% python3 -q
>>> import numpy as np
>>> np.set_printoptions(precision=2, suppress=True, linewidth=120)
>>> def tidy(a):
...     return np.round(a, 2) + 0
... 
>>> X = np.load("a.npy")
>>> X
array([[ 0.1 ,  0.34,  0.9 ],
       [-0.6 , -0.83, -1.9 ],
       [-0.3 , -0.97, -0.1 ],
       [-0.7 , -1.23,  0.6 ],
       [ 0.3 ,  0.68, -1.7 ],
       [ 1.4 ,  2.93,  0.  ],
       [ 1.  ,  2.66, -1.  ],
       [ 1.5 ,  2.87,  1.  ],
       [-0.5 , -1.27,  0.2 ],
       [ 0.5 ,  1.37, -0.6 ],
       [ 0.6 ,  1.35,  0.8 ],
       [ 1.3 ,  2.89,  0.4 ],
       [ 0.9 ,  2.01, -1.2 ],
       [ 1.1 ,  1.72,  0.2 ],
       [-0.4 , -0.65,  0.3 ],
       [-0.1 , -0.33,  1.1 ],
       [ 0.8 ,  1.05,  0.4 ],
       [-0.8 , -1.43, -0.2 ],
       [ 0.  ,  0.54,  1.5 ],
       [-1.4 , -2.79, -0.8 ],
       [ 0.7 ,  1.28,  1.7 ],
       [-0.1 ,  0.74, -0.1 ]])
>>> Xc = X - X.mean(axis=0)
>>> left, sig, Vh = np.linalg.svd(Xc, full_matrices=False)
>>> tidy(sig)
array([8.25, 4.38, 0.71])
>>> tidy((sig ** 2).sum() ** 2 / (sig ** 4).sum())
np.float64(1.54)
>>> (np.sign(left[:, 0]) == np.sign(left[0, 0])).astype(int)
array([1, 1, 1, 1, 1, 0, 0, 0, 1, 0, 0, 0, 0, 0, 1, 1, 0, 1, 1, 1, 0, 1])
>>> tidy(Vh[0] * np.sign(Vh[0, np.abs(Vh[0]).argmax()]))
array([0.44, 0.89, 0.1 ])
>>> tidy(Xc.mean(axis=0))
array([0., 0., 0.])
>>> np.abs(left[:, 0]).argmax()
np.int64(19)
>>> feats = np.array([[0.0, -0.1, 0.0],
...     [-2.1, -1.9, -0.6],
...     [-2.4, 0.7, 0.6],
...     [0.2, 0.2, 0.0],
...     [-0.3, -0.6, -0.6],
...     [0.8, -2.1, -0.9],
...     [0.1, 1.4, 0.9],
...     [1.4, -0.3, 0.3],
...     [0.2, -0.2, 1.8],
...     [-0.2, 0.7, -0.9],
...     [-1.1, 1.1, 0.1],
...     [-0.5, 1.0, 0.0],
...     [-0.4, -0.6, -1.3],
...     [1.0, -0.7, -1.2],
...     [0.1, -2.4, -0.4],
...     [-0.8, 0.3, 1.7],
...     [0.9, 0.0, 0.5],
...     [0.8, 2.4, -1.4],
...     [1.5, -1.5, -0.4],
...     [0.4, -0.7, -0.3],
...     [-0.6, 0.0, 0.2],
...     [0.6, 0.3, 0.3],
...     [-0.6, 2.5, 0.2],
...     [2.8, 1.8, 1.7],
...     [0.6, 0.6, -0.2],
...     [-1.8, 0.8, 1.4]])
>>> rng = np.random.default_rng(83833)
>>> feats[:, 2] = 4 * feats[:, 0] + 0.05 * rng.normal(size=26)
>>> tidy(feats)
array([[ 0.  , -0.1 ,  0.07],
       [-2.1 , -1.9 , -8.37],
       [-2.4 ,  0.7 , -9.6 ],
       [ 0.2 ,  0.2 ,  0.79],
       [-0.3 , -0.6 , -1.17],
       [ 0.8 , -2.1 ,  3.21],
       [ 0.1 ,  1.4 ,  0.46],
       [ 1.4 , -0.3 ,  5.62],
       [ 0.2 , -0.2 ,  0.81],
       [-0.2 ,  0.7 , -0.86],
       [-1.1 ,  1.1 , -4.46],
       [-0.5 ,  1.  , -2.04],
       [-0.4 , -0.6 , -1.59],
       [ 1.  , -0.7 ,  4.02],
       [ 0.1 , -2.4 ,  0.37],
       [-0.8 ,  0.3 , -3.28],
       [ 0.9 ,  0.  ,  3.61],
       [ 0.8 ,  2.4 ,  3.15],
       [ 1.5 , -1.5 ,  5.92],
       [ 0.4 , -0.7 ,  1.58],
       [-0.6 ,  0.  , -2.4 ],
       [ 0.6 ,  0.3 ,  2.34],
       [-0.6 ,  2.5 , -2.33],
       [ 2.8 ,  1.8 , 11.28],
       [ 0.6 ,  0.6 ,  2.45],
       [-1.8 ,  0.8 , -7.13]])
>>> tidy(np.linalg.norm(feats, 2))
np.float64(23.56)
>>> tidy(np.linalg.norm(feats) ** 2 / np.linalg.norm(feats, 2) ** 2)
np.float64(1.07)
>>> tidy(np.linalg.norm(feats, axis=0))
array([ 5.71,  6.28, 22.86])
>>> np.linalg.norm(feats, axis=1).argmax()
np.int64(23)
>>> tidy(np.linalg.norm(feats, "nuc"))
np.float64(29.91)
>>> tidy(np.linalg.norm(feats[23], 1)), tidy(np.linalg.norm(feats[23], np.inf))
(np.float64(15.88), np.float64(11.28))
>>> tidy(np.linalg.norm(feats, 1)), tidy(np.linalg.norm(feats, np.inf))
(np.float64(88.9), np.float64(15.88))
>>> d = np.linalg.norm(feats[:, None] - feats[None], axis=-1)
>>> d[18].round(6).argsort(kind="stable")[:4]
array([18,  7, 13, 16])
>>> np.flatnonzero(d[18] < d.mean() / 2)
array([ 7, 13, 18])
>>> tidy(d[:5, :5])
array([[ 0.  ,  8.88,  9.99,  0.81,  1.37],
       [ 8.88,  0.  ,  2.89,  9.68,  7.54],
       [ 9.99,  2.89,  0.  , 10.72,  8.78],
       [ 0.81,  9.68, 10.72,  0.  ,  2.17],
       [ 1.37,  7.54,  8.78,  2.17,  0.  ]])
>>> T = np.stack([feats, -2 * feats, feats[::-1]])
>>> np.linalg.matrix_rank(T)
array([3, 3, 3])
>>> (T @ feats.T).shape
(3, 26, 26)
>>> T.shape
(3, 26, 3)
>>> np.linalg.matrix_rank(T.reshape(3, -1))
np.int64(2)
>>> tidy(np.einsum("bij,cij->bc", T, T))
array([[  594.79, -1189.59,  -218.21],
       [-1189.59,  2379.18,   436.43],
       [ -218.21,   436.43,   594.79]])
>>> W0 = np.load("m.npy")
>>> W0
array([[-7.98, -1.  ,  5.  ,  7.  ],
       [-4.  ,  9.02, -2.  , -6.  ],
       [ 1.  , -2.  ,  9.02, -6.  ],
       [-8.  , -1.  ,  5.  ,  7.02]])
>>> f, r1 = W0[0], W0[2]
>>> tidy(f @ r1)
np.float64(-2.88)
>>> tidy(f @ f)
np.float64(138.68)
>>> p = (f @ r1) / (f @ f) * f
>>> tidy(p)
array([ 0.17,  0.02, -0.1 , -0.15])
>>> np.linalg.matrix_rank(np.outer(f, r1))
np.int64(1)
>>> tidy(np.linalg.norm(f + r1) ** 2 + np.linalg.norm(f - r1) ** 2)
np.float64(522.08)
>>> other = W0 / np.sqrt((W0 ** 2).mean(axis=1, keepdims=True))
>>> tidy(np.linalg.norm(other, axis=1))
array([2., 2., 2., 2.])
>>> np.linalg.matrix_rank(W0 - W0.mean(axis=1, keepdims=True))
np.int64(3)
>>> K = np.loadtxt("case9.csv", delimiter=",")
>>> K
array([[-0.35, -1.97],
       [-1.97,  0.35]])
>>> [round(float(np.linalg.det(K[:i, :i])), 2) + 0 for i in range(1, 3)]
[-0.35, -4.0]
>>> np.all(np.linalg.eigvalsh(K) > 0)
np.False_
>>> w, V = np.linalg.eigh(K)
>>> np.unique(w.round(6) + 0, return_counts=True)[1]
array([1, 1])
>>> tidy(np.linalg.eigvalsh(K + 3 * np.eye(2)))
array([1., 5.])
>>> w.sum(), np.trace(K)
(np.float64(0.0), np.float64(0.0))
>>> (w > 1e-8).sum(), (w < -1e-8).sum()
(np.int64(1), np.int64(1))
>>> tidy(w)
array([-2.,  2.])
>>> tidy(np.linalg.svd(K, compute_uv=False))
array([2., 2.])
>>> tidy(np.linalg.eigvalsh(K @ K))
array([4., 4.])
>>> tidy(V.T @ V)
array([[1., 0.],
       [0., 1.]])
>>> np.abs(V[:, -1]).round(6).argmax()
np.int64(1)
>>> lab = rng.permutation(2)
>>> lab
array([0, 1])
>>> other = K[lab][:, lab]
>>> np.allclose(other, K)
True
>>> np.trace(other)
np.float64(0.0)
>>> tidy(np.linalg.det(other)), tidy(np.linalg.det(K[lab]))
(np.float64(-4.0), np.float64(-4.0))
>>> np.diag(other)
array([-0.35,  0.35])
>>> w, V = np.linalg.eig(K)
>>> tidy(np.sort(np.linalg.eigvals(K @ K)))
array([4., 4.])
>>> tidy(np.sort(np.linalg.eigvals(np.linalg.inv(K))))
array([-0.5,  0.5])
>>> tidy(np.prod(w))
np.float64(-4.0)
>>> tidy(np.sort(np.linalg.eigvals(K.T)))
array([-2.,  2.])
>>> tidy(np.einsum("ij,ji->", K, K))
np.float64(8.01)
>>> np.kron(np.eye(2, dtype=int), K)
array([[-0.35, -1.97, -0.  , -0.  ],
       [-1.97,  0.35, -0.  ,  0.  ],
       [-0.  , -0.  , -0.35, -1.97],
       [-0.  ,  0.  , -1.97,  0.35]])
>>> tidy(np.linalg.det(K.T))
np.float64(-4.0)
>>> tidy(np.linalg.eigvals(K))
array([-2.,  2.])
>>> E = np.array([[0, 0, 1], [0, 0, 0], [1, 0, 0]])
>>> w, V = np.linalg.eigh(E)
>>> vec = np.array([1, -2, -1])
>>> (np.sign(V[:, -1].round(6)) == np.sign(V[0, -1].round(6))).astype(int)
array([1, 0, 1])
>>> vec @ E @ vec
np.int64(-2)
>>> r = np.linalg.matrix_rank(E)
>>> r
np.int64(2)
>>> N = np.linalg.svd(E)[2][r:].T
>>> np.linalg.matrix_rank(E.T @ E), np.linalg.matrix_rank(E @ E.T)
(np.int64(2), np.int64(2))
>>> N.shape
(3, 1)
>>> [int(np.linalg.matrix_rank(E[:, :j + 1])) for j in range(3)]
[1, 1, 2]
>>> def softmax(z):
...     e = np.exp(z - z.max(axis=-1, keepdims=True))
...     return e / e.sum(axis=-1, keepdims=True)
... 
>>> tidy(softmax(E[2]))
array([0.58, 0.21, 0.21])
>>> att = E @ E.T / np.sqrt(3)
>>> tidy(softmax(att))
array([[0.47, 0.26, 0.26],
       [0.33, 0.33, 0.33],
       [0.26, 0.26, 0.47]])
>>> softmax(att).round(6).argmax(axis=1)
array([0, 0, 2])
>>> q, _ = np.linalg.qr(np.array([[-0.7, -0.3, -1.5], [-0.5, -1.8, 0.3], [-0.2, 0.4, 1.0]]))
>>> m1 = q[:, :3]
>>> tidy(m1)
array([[-0.79,  0.43, -0.43],
       [-0.57, -0.78,  0.26],
       [-0.23,  0.46,  0.86]])
>>> other = np.array([[1, 1], [2, 2]])
>>> Z = np.kron(other, m1)
>>> tidy(Z)
array([[-0.79,  0.43, -0.43, -0.79,  0.43, -0.43],
       [-0.57, -0.78,  0.26, -0.57, -0.78,  0.26],
       [-0.23,  0.46,  0.86, -0.23,  0.46,  0.86],
       [-1.59,  0.86, -0.87, -1.59,  0.86, -0.87],
       [-1.13, -1.56,  0.53, -1.13, -1.56,  0.53],
       [-0.45,  0.91,  1.72, -0.45,  0.91,  1.72]])
>>> f = np.array([-5, -9])
>>> tidy(np.cross(Z[2, :3], Z[4, :3]))
array([ 1.59, -0.86,  0.87])
>>> tidy(np.correlate(Z[2], Z[4], "full"))
array([-0.12,  0.59,  0.  , -2.1 ,  0.21,  0.  , -3.84, -1.36,  0.  , -1.86, -0.98])
>>> tidy(np.convolve(Z[2], f))
array([ 1.13, -0.24, -8.4 , -6.62, -0.24, -8.4 , -7.75])
>>> tidy(np.abs(m1).max())
np.float64(0.86)
>>> np.linalg.matrix_rank(m1)
np.int64(3)
>>> np.zeros(3, 3)
Traceback (most recent call last):
  File "<python-input-104>", line 1, in <module>
    np.zeros(3, 3)
    ~~~~~~~~^^^^^^
TypeError: Cannot interpret '3' as a data type
>>> m1.shape
(3, 3)
>>> tidy(m1 - m1[0])
array([[ 0.  ,  0.  ,  0.  ],
       [ 0.23, -1.21,  0.7 ],
       [ 0.57,  0.03,  1.3 ]])
>>> np.count_nonzero(m1)
np.int64(9)
>>> tidy(m1.sum(axis=1))
array([-0.8 , -1.08,  1.09])
>>> tidy(m1.sum(axis=0))
array([-1.59,  0.1 ,  0.69])
>>> tidy(m1[:, 1] @ m1[:, 2])
np.float64(0.0)
>>> tidy(np.linalg.pinv(m1))
array([[-0.79, -0.57, -0.23],
       [ 0.43, -0.78,  0.46],
       [-0.43,  0.26,  0.86]])
>>> tidy(m1 @ m1.T)
array([[1., 0., 0.],
       [0., 1., 0.],
       [0., 0., 1.]])
>>> mat = 0.5 ** np.abs(np.subtract.outer(np.arange(3), np.arange(3)))
>>> mat
array([[1.  , 0.5 , 0.25],
       [0.5 , 1.  , 0.5 ],
       [0.25, 0.5 , 1.  ]])
>>> f = np.array([1, 1, -3])
>>> other = mat + np.outer(f, np.eye(3)[0])
>>> tidy(np.linalg.det(other) / np.linalg.det(mat)), tidy(1 + np.linalg.solve(mat, f)[0])
(np.float64(1.67), np.float64(1.67))
>>> np.linalg.matrix_rank(other - mat)
np.int64(1)
>>> np.kron(np.eye(2, dtype=int), mat)
array([[1.  , 0.5 , 0.25, 0.  , 0.  , 0.  ],
       [0.5 , 1.  , 0.5 , 0.  , 0.  , 0.  ],
       [0.25, 0.5 , 1.  , 0.  , 0.  , 0.  ],
       [0.  , 0.  , 0.  , 1.  , 0.5 , 0.25],
       [0.  , 0.  , 0.  , 0.5 , 1.  , 0.5 ],
       [0.  , 0.  , 0.  , 0.25, 0.5 , 1.  ]])
>>> tidy(np.linalg.eigvals(mat))
array([1.84, 0.75, 0.41])
>>> vec = np.ones(3)
>>> for _ in range(5):
...     vec = mat @ vec
...     vec /= np.linalg.norm(vec)
...     print(round(vec @ mat @ vec, 2))
... 
1.84
1.84
1.84
1.84
1.84
>>> tidy(vec)
array([0.54, 0.64, 0.54])
>>> tidy(np.linalg.eigvalsh(mat)[-1])
np.float64(1.84)
>>> w1 = np.array([[4, 5], [1, 7], [0, 4]])
>>> coef = np.array([0, 2])
>>> H = np.maximum(mat @ w1 + coef, 0)
>>> np.linalg.matrix_rank(H)
np.int64(2)
>>> Z = np.array([[3, 1, 3], [3, 3, 1]])
>>> H @ Z
array([[48.  , 39.  , 25.  ],
       [49.5 , 43.5 , 22.5 ],
       [36.75, 33.75, 15.25]])
>>> (H @ Z).round(6).argmax(axis=1)
array([0, 0, 0])
